% ipython --no-banner

In [1]: import numpy as np

In [2]: import numpy.linalg as la

In [3]: np.set_printoptions(suppress=True, linewidth=200)

In [4]: def rnd(a):
   ...:     return np.round(a, 4) + 0
   ...: 

In [5]: data = np.loadtxt("test4.csv", delimiter=",")

In [6]: print(data)
[[ 0.  0.  0.  0.  0.  0.  0.  0.  0.  0.  0.  0.  0.]
 [ 0.  0.  0.  0.  0.  0.  0.  0.  0.  0.  0.  0.  0.]
 [ 0.  0.  0.  0.  0.  0.  0.  0.  0.  0.  0.  0.  0.]
 [-6. -4.  2. -2.  4. -2. -2.  0.  4. -2.  6.  6. -4.]
 [-3. -2.  1. -1.  2. -1. -1.  0.  2. -1.  3.  3. -2.]]

In [7]: print(la.matrix_rank(data, rtol=0.1))
1

In [8]: print(np.argsort(-la.norm(data, axis=0).round(6), kind="stable")[:3])
[ 0 10 11]

In [9]: U, sv, Vh = la.svd(data)

In [10]: vecs = Vh[:(sv > 1e-8).sum()]

In [11]: rng = np.random.default_rng(3417)

In [12]: x = data[3] + 5 * data[0] + rng.integers(2) * np.eye(13)[11]

In [13]: print(x)
[-6. -4.  2. -2.  4. -2. -2.  0.  4. -2.  6.  6. -4.]

In [14]: print(rnd(np.diag(vecs.T @ vecs)))
[0.1875 0.0833 0.0208 0.0208 0.0833 0.0208 0.0208 0.     0.0833 0.0208 0.1875 0.1875 0.0833]

In [15]: print(rnd(la.norm(data, 1)), rnd(la.norm(data, np.inf)))
9.0 44.0

In [16]: print(rnd(la.norm(data, axis=0)))
[6.7082 4.4721 2.2361 2.2361 4.4721 2.2361 2.2361 0.     4.4721 2.2361 6.7082 6.7082 4.4721]

In [17]: print(rnd(la.norm(data, 2)))
15.4919

In [18]: print(rnd(la.norm(data) ** 2 / la.norm(data, 2) ** 2))
1.0

In [19]: print(rnd(la.norm(data, axis=1)))
[ 0.      0.      0.     13.8564  6.9282]

In [20]: U, sv, Vh = la.svd(data)

In [21]: print(rnd(sv))
[15.4919  0.      0.      0.      0.    ]

In [22]: out = U[:, :1] @ np.diag(sv[:1]) @ Vh[:1]

In [23]: print(rnd(la.norm(data - out) / la.norm(data)))
0.0

In [24]: print(la.matrix_rank(data, rtol=0.05))
1

In [25]: print(rnd(la.norm(data - out, 2)), rnd(sv[1]))
0.0 0.0

In [26]: print(la.matrix_rank(out))
1

In [27]: print(rnd(out))
[[ 0.  0.  0.  0.  0.  0.  0.  0.  0.  0.  0.  0.  0.]
 [ 0.  0.  0.  0.  0.  0.  0.  0.  0.  0.  0.  0.  0.]
 [ 0.  0.  0.  0.  0.  0.  0.  0.  0.  0.  0.  0.  0.]
 [-6. -4.  2. -2.  4. -2. -2.  0.  4. -2.  6.  6. -4.]
 [-3. -2.  1. -1.  2. -1. -1.  0.  2. -1.  3.  3. -2.]]

In [28]: arr = np.load("x.npy")

In [29]: print(arr)
[[ 0.4  2.3 -1.   0.5  1.5  0.1  0.  -0.2  1.1 -0.1 -1.6 -1.5 -0.4 -0.8  0.3]
 [-0.7 -0.3  0.8 -0.8  1.5 -1.1 -1.5  0.1  0.2  1.6 -0.6 -0.9 -0.2 -0.1  1. ]
 [ 0.1  0.2  1.7 -0.9  0.9 -0.4 -0.5  1.9 -3.6 -0.7 -0.4 -0.6 -0.7  0.2 -0.6]
 [-0.8 -0.1 -0.7  1.8 -0.6 -1.   0.2  0.3 -1.9 -0.7 -1.1 -2.4 -1.4  0.7  1.1]
 [-0.5 -1.4  1.5  0.4 -0.5 -0.4  0.1 -0.5  0.8  1.8  0.8  1.1  0.4 -1.9  0.3]
 [ 2.1  0.7 -0.2 -1.2  0.9  0.9 -0.3 -3.   0.5 -0.6  0.3  0.6  0.6 -0.6  0.6]
 [-0.3  0.8  2.5 -2.1  0.1  0.7 -0.2 -0.2  0.4 -1.4 -0.7 -0.3  1.6  0.2 -0.6]
 [ 1.  -1.4 -0.6  1.4 -0.1 -0.5 -0.9  1.2 -1.3  0.1 -0.5  0.7 -0.4  0.6 -0.2]
 [-0.8 -0.2 -0.6 -0.2 -2.2  1.1  0.7 -0.4 -0.8  0.3  0.3  0.  -2.1  1.4  0.9]
 [ 0.1 -0.9  2.1 -0.8  0.7  1.   0.1  1.6 -0.7  0.1 -0.8  1.5 -1.   0.8  0.8]
 [-1.1 -1.3  0.6 -0.9 -1.8 -0.9  1.6  0.4  0.7  1.   0.7 -1.4 -0.9  0.9 -0.2]
 [ 0.5 -0.5  1.3  0.6  0.5 -1.  -0.8 -1.6 -0.3  0.5 -1.3 -0.6 -0.5 -1.6 -0.2]
 [-1.7  2.1  0.7 -0.2 -0.5  0.1  0.6  0.1 -1.  -0.3 -0.1 -0.5  0.2  0.   0.8]]

In [30]: print(rnd(la.norm(arr[10], 1)), rnd(la.norm(arr[10], np.inf)))
14.4 1.8
